>>> import numpy as np
>>> import numpy.linalg as la
>>> np.set_printoptions(suppress=True, linewidth=100)
>>> rd = lambda a: np.round(a, 3) + 0
>>> E = np.array([[-1, -2, -1, -2], [-1, 1, -1, 1], [-1, -2, -1, -2], [-1, 1, -1, 1]])
>>> u = np.array([-1, 1])
>>> np.polyval(u, E[0])
array([2, 3, 2, 3])
>>> np.correlate(E[0], E[2], "full")
array([ 2,  5,  6, 10,  6,  5,  2])
>>> np.cross(E[0, :3], E[2, :3])
array([0, 0, 0])
>>> Uu, s, vt = la.svd(E)
>>> rd(s)
array([4.606, 2.606, 0.   , 0.   ])
>>> np.argmax(s[:-1] / (s[1:] + 1e-6)) + 1
np.int64(2)
>>> M2 = Uu[:, :2] @ np.diag(s[:2]) @ vt[:2]
>>> rd(la.norm(E - M2) / la.norm(E))
np.float64(0.0)
>>> la.matrix_rank(E, rtol=0.05)
np.int64(2)
>>> la.matrix_rank(M2)
np.int64(2)
>>> rd(np.abs(E - M2).max())
np.float64(0.0)
>>> K = np.loadtxt("data.csv", delimiter=",")
>>> K
array([[ 1.,  1.,  4.],
       [ 0.,  0.,  0.],
       [ 0.,  1.,  0.],
       [-1.,  2., -4.]])
>>> Uu, s, vt = la.svd(K)
>>> rd(s)
array([5.882, 2.325, 0.   ])
>>> M2 = Uu[:, :2] @ np.diag(s[:2]) @ vt[:2]
>>> rd(la.norm(K - M2, 2)), rd(s[2])
(np.float64(0.0), np.float64(0.0))
>>> rd(la.norm(K - M2) / la.norm(K))
np.float64(0.0)
>>> rd(np.trace(la.pinv(K) @ K))
np.float64(2.0)
>>> np.allclose(K[:-1].T @ la.lstsq(K[:-1].T, K[-1])[0], K[-1])
True
>>> M2 = np.array([[6, -2], [7, 2]])
>>> W0 = np.kron(np.eye(2, dtype=int), M2)
>>> W0
array([[ 6, -2,  0,  0],
       [ 7,  2,  0,  0],
       [ 0,  0,  6, -2],
       [ 0,  0,  7,  2]])
>>> vec = np.array([3, 0, 2, 2])
>>> target = W0 @ vec
>>> target
array([18, 21,  8, 18])
>>> rd(la.solve(W0, target))
array([3., 0., 2., 2.])
>>> rd(la.solve(W0, target + W0[:, 0]))
array([4., 0., 2., 2.])
>>> q, V = la.qr(W0[:, :2])[0], la.qr(W0[:, 2:])[0]
>>> s = la.svd(q.T @ V, compute_uv=False)
>>> s
array([0., 0.])
>>> rd(la.norm(q @ q.T - V @ V.T, 2))
np.float64(1.0)
>>> np.degrees(np.arccos(s.clip(0, 1)))
array([90., 90.])
>>> np.einsum("ij,ji->", E, E)
np.int64(24)
>>> rd(la.det(2 * E)), rd(la.det(E))
(np.float64(0.0), np.float64(0.0))
>>> rd(la.det(E.T))
np.float64(0.0)
>>> M2 = W0 / la.norm(W0, axis=1, keepdims=True)
>>> cov = M2 @ M2.T
>>> (np.abs(cov) > 0.9).astype(int)
array([[1, 0, 0, 0],
       [0, 1, 0, 0],
       [0, 0, 1, 0],
       [0, 0, 0, 1]])
>>> rd(cov[1])
array([0.825, 1.   , 0.   , 0.   ])
>>> M2 = W0[0, 0] * W0[1:] - np.outer(W0[1:, 0], W0[0])
>>> M2
array([[  0,  26,   0,   0],
       [  0,   0,  36, -12],
       [  0,   0,  42,  12]])
>>> la.matrix_rank(M2), la.matrix_rank(W0)
(np.int64(3), np.int64(4))
>>> np.flatnonzero(~M2.round(6).any(axis=1))
array([], dtype=int64)
>>> mat = np.load("layer8.npy")
>>> mat
array([[-2.204,  2.245,  0.861, -1.763,  1.071],
       [-1.715,  2.207,  0.794, -1.879,  0.813],
       [-1.56 ,  2.033,  0.773, -2.199,  0.748],
       [-1.838,  1.498,  1.094, -2.458,  0.997],
       [-2.272,  2.24 ,  0.941, -2.058,  1.073],
       [-1.791,  1.389,  1.24 , -2.206,  1.741],
       [-1.64 ,  1.973,  1.257, -1.998,  0.921],
       [-2.117,  1.888,  0.953, -1.959,  0.747],
       [-2.385,  2.036,  1.075, -1.474,  1.144],
       [-2.259,  1.651,  0.862, -1.941,  1.216],
       [-2.157,  2.222,  0.887, -2.519,  1.115],
       [-1.629,  2.405,  0.864, -1.769,  1.368],
       [-2.246,  2.346,  0.943, -2.151,  1.272],
       [-2.089,  2.068,  1.272, -1.856,  1.114],
       [-2.318,  2.109,  0.597, -1.983,  0.975],
       [-2.102,  2.177,  1.102,  1.39 , -1.621],
       [-1.833,  1.841,  0.898,  1.036, -2.331],
       [-2.087,  1.518,  0.86 ,  1.398, -2.088],
       [-1.876,  2.433,  0.964,  1.261, -2.42 ],
       [-2.782,  2.121,  1.279,  0.991, -2.119],
       [-2.302,  2.015,  1.047,  1.324, -2.524],
       [-2.078,  2.217,  1.003,  0.786, -2.46 ],
       [-2.439,  1.765,  0.457,  0.708, -2.077],
       [-2.281,  2.553,  1.072,  1.204, -1.934],
       [-1.705,  1.876,  1.481,  1.334, -2.117],
       [-2.162,  1.813,  0.89 ,  1.166, -2.412],
       [-1.725,  1.731,  1.007,  0.742, -1.742],
       [-1.359,  2.369,  0.464,  1.142, -2.229],
       [-2.175,  1.776,  0.841,  0.594, -1.649],
       [-1.89 ,  1.986, -0.062,  1.484, -2.187]])
>>> vec = np.array([2, 1, 1, 2])
>>> h = np.maximum(W0 @ vec, 0)
>>> np.maximum(W0 @ (3 * vec), 0)
array([30, 48,  6, 33])
>>> np.flatnonzero(h > 1e-9)
array([0, 1, 2, 3])
>>> h
array([10, 16,  2, 11])
>>> rd(np.tanh(W0 @ vec))
array([1.   , 1.   , 0.964, 1.   ])
>>> W0 * (h > 1e-9)[:, None]
array([[ 6, -2,  0,  0],
       [ 7,  2,  0,  0],
       [ 0,  0,  6, -2],
       [ 0,  0,  7,  2]])
